>>> import numpy as np
>>> np.set_printoptions(precision=2, suppress=True, linewidth=200, legacy="1.25")
>>> rd = lambda a: np.round(a, 2) + 0
>>> W0 = np.load("m.npy")
>>> print(W0)
[[0. 1. 1.]
 [1. 0. 1.]
 [1. 1. 0.]]
>>> ev, vecs = np.linalg.eig(W0)
>>> print(rd(np.prod(ev)))
2.0
>>> print(rd(W0 @ vecs[:, 0] - ev[0] * vecs[:, 0]))
[0. 0. 0.]
>>> print(rd(np.sort(np.linalg.eigvals(W0.T))))
[-1. -1.  2.]
>>> ev, vecs = np.linalg.eigh(W0)
>>> print(ev.sum(), np.trace(W0))
0.0 0.0
>>> print(rd(vecs.T @ vecs))
[[1. 0. 0.]
 [0. 1. 0.]
 [0. 0. 1.]]
>>> print(rd(ev))
[-1. -1.  2.]
>>> print((ev > 1e-8).sum(), (ev < -1e-8).sum())
1 2
>>> print(np.unique(ev.round(6) + 0, return_counts=True)[1])
[2 1]
>>> print(rd(vecs.T @ W0 @ vecs))
[[-1.  0.  0.]
 [ 0. -1.  0.]
 [ 0.  0.  2.]]
>>> print(rd(np.linalg.eigvalsh(W0 @ W0)))
[1. 1. 4.]
>>> f = np.array([3, 0, 3])
>>> print(np.cross(W0[0, :3], W0[2, :3]))
[-1.  1. -1.]
>>> print(np.correlate(W0[0], W0[2], "full"))
[0. 0. 1. 2. 1.]
>>> print(np.polyval(f, W0[0]))
[3. 6. 6.]
>>> rng = np.random.default_rng(57)
>>> z = rng.permutation(3)
>>> out = W0[:, z] * rng.choice([-1, 1], 3)
>>> print(out)
[[ 0. -1.  1.]
 [ 1. -1.  0.]
 [ 1. -0.  1.]]
>>> U, _, Vh = np.linalg.svd(W0.T @ out)
>>> print(rd(U @ Vh))
[[ 1.  0.  0.]
 [ 0.  0.  1.]
 [ 0. -1.  0.]]
>>> arr = np.array([[0.0, 2.6, 0.2, -0.5], [-0.3, -1.9, -0.2, 0.2]])
>>> arr[1] = arr[0] + 0.1 * rng.normal(size=4)
>>> print(rd(arr))
[[ 0.    2.6   0.2  -0.5 ]
 [ 0.13  2.62  0.24 -0.62]]
>>> out = arr / np.linalg.norm(arr, axis=1, keepdims=True)
>>> cov = out @ out.T
>>> print(np.argwhere(np.triu(np.abs(cov) > 0.95, 1)))
[[0 1]]
>>> print((cov - 2 * np.eye(2)).round(6).argmax(axis=1))
[1 0]
>>> print([round(float(x), 2) for x in np.linalg.svd(arr, compute_uv=False)[:3]])
[3.79, 0.13]
>>> x0 = np.array([5, -4, 2, 0])
>>> print(rd(arr * x0))
[[  0.   -10.4    0.4    0.  ]
 [  0.67 -10.46   0.47   0.  ]]
>>> print(np.linalg.norm(arr @ x0) <= np.linalg.norm(arr, 2) * np.linalg.norm(x0) + 1e-9)
True
>>> M = np.array([[0, 1, 6, 4, 4],
...     [3, 2, 5, 9, 6],
...     [1, 8, 5, 6, 3],
...     [9, 4, 2, 3, 0],
...     [0, 3, 8, 2, 9]]) * (rng.random((5, 5)) < 0.3)
>>> print(M)
[[0 1 0 4 0]
 [0 0 0 0 6]
 [1 0 0 0 0]
 [0 0 0 0 0]
 [0 0 0 2 0]]
>>> print(rd(np.trace(np.linalg.pinv(M) @ M)))
4.0
>>> print(np.unique(M.round(6), axis=0).shape)
(5, 5)
>>> print(rd(M @ np.linalg.pinv(M) @ M))
[[0. 1. 0. 4. 0.]
 [0. 0. 0. 0. 6.]
 [1. 0. 0. 0. 0.]
 [0. 0. 0. 0. 0.]
 [0. 0. 0. 2. 0.]]
>>> print(np.allclose(M[:-1].T @ np.linalg.lstsq(M[:-1].T, M[-1])[0], M[-1]))
False
>>> mat = np.array([[7, 5, 4, 6], [6, 6, 9, 6], [1, 7, 5, 0], [1, 7, 2, 7], [3, 1, 0, 6]])
>>> x0 = np.array([2, 3, 2, 2])
>>> rhs = mat @ x0
>>> print(rhs)
[49 60 33 41 21]
>>> print(rd(np.linalg.pinv(mat) @ mat))
[[1. 0. 0. 0.]
 [0. 1. 0. 0.]
 [0. 0. 1. 0.]
 [0. 0. 0. 1.]]
>>> rhs = rhs + 0.3 * rng.normal(size=5)
>>> print(rd(rhs))
[49.16 60.6  33.45 40.95 20.34]
>>> beta, *_ = np.linalg.lstsq(mat, rhs)
>>> print(beta.round())
[2. 3. 2. 2.]
>>> print(rd(beta))
[2.   3.02 2.1  1.93]
>>> out = mat / np.linalg.norm(mat, axis=1)
Traceback (most recent call last):
  File "<python-input-54>", line 1, in <module>
    out = mat / np.linalg.norm(mat, axis=1)
          ~~~~^~~~~~~~~~~~~~~~~~~~~~~~~~~~~
ValueError: operands could not be broadcast together with shapes (5,4) (5,) 
>>> out = mat / np.linalg.norm(mat, axis=1, keepdims=True)
>>> cov = out @ out.T
>>> print(np.argwhere(np.triu(np.abs(cov) > 0.95, 1)))
[]
>>> print(rd(cov[4]))
[0.81 0.64 0.17 0.76 1.  ]
>>> print(rd(np.degrees(np.arccos(np.clip(cov[4, 1], -1, 1)))))
49.95
>>> P = mat @ np.linalg.solve(mat.T @ mat, mat.T)
>>> print(np.linalg.matrix_rank(np.eye(5) - P))
1
>>> print(rd(np.linalg.eigvalsh(P)))
[0. 1. 1. 1. 1.]
>>> out = np.c_[mat[:, :1] @ np.array([[3]]), np.array([-4, -1, 0, -2, 3])]
>>> print(out)
[[21 -4]
 [18 -1]
 [ 3  0]
 [ 3 -2]
 [ 9  3]]
>>> print(np.linalg.matrix_rank(np.c_[mat, out]))
5
>>> print(rd(np.linalg.lstsq(mat, out[:, 0])[0]))
[3. 0. 0. 0.]
>>> A = np.loadtxt("out14.csv", delimiter=",")
>>> print(A)
[[-18.94  14.13   4.54  -7.71]
 [ 17.96  10.7   21.92   0.03]
 [ 16.03  12.85  21.21  -0.97]
 [ -2.65   1.12  19.06 -11.42]
 [ -0.31  -0.73  18.82 -10.43]
 [ -2.92  -1.14  15.89  -8.53]
 [ 19.31  12.07  20.71   0.5 ]
 [ -4.08   0.38  17.07  -6.94]
 [-20.77  14.13   3.75  -9.57]
 [ -1.92  -0.77  18.92  -8.58]
 [-19.4   13.55   4.7  -11.25]
 [-20.25  14.25   5.84 -10.12]
 [ -2.58   0.16  17.97 -11.32]
 [-19.56  12.37   3.89  -9.49]
 [ -2.42   0.42  18.31  -9.06]
 [ 17.97  11.01  22.24  -0.29]]
>>> out = A + rng.integers(-2, 3, (16, 3)) @ rng.integers(-2, 3, (3, 4))
>>> print(rd(out))
[[-16.94  14.13  -1.46  -8.71]
 [ 15.96   9.7   23.92   3.03]
 [ 18.03  14.85  19.21  -1.97]
 [ -0.65   2.12  17.06 -14.42]
 [  3.69   0.27  10.82 -14.43]
 [ -2.92  -0.14  16.89  -7.53]
 [ 17.31  11.07  25.71   0.5 ]
 [ -0.08   0.38   7.07 -10.94]
 [-22.77  13.13   7.75  -8.57]
 [  2.08   5.23  17.92  -9.58]
 [-19.4   13.55   3.7  -10.25]
 [-22.25  13.25  10.84 -10.12]
 [ -0.58  -0.84  10.97 -13.32]
 [-21.56  10.37   4.89  -7.49]
 [  1.58   3.42  14.31 -13.06]
 [ 19.97  13.01  19.24  -0.29]]
>>> print(np.linalg.matrix_rank(out - A, tol=1e-8))
3
>>> print(rd(np.linalg.svd(out - A, compute_uv=False)))
[22.51  8.6   4.95  0.  ]
>>> P = A @ np.linalg.solve(A.T @ A, A.T)
>>> print(rd(P @ A[:, 0]))
[-18.94  17.96  16.03  -2.65  -0.31  -2.92  19.31  -4.08 -20.77  -1.92 -19.4  -20.25  -2.58 -19.56  -2.42  17.97]
>>> print(rd(np.diag(P)))
[0.29 0.25 0.25 0.24 0.25 0.14 0.28 0.48 0.22 0.22 0.32 0.21 0.28 0.18 0.15 0.24]
>>> print(np.allclose(P @ P, P))
True
>>> print(rd(np.linalg.eigvalsh(P)))
[0. 0. 0. 0. 0. 0. 0. 0. 0. 0. 0. 0. 1. 1. 1. 1.]
>>> print(rd(np.trace(P)))
4.0
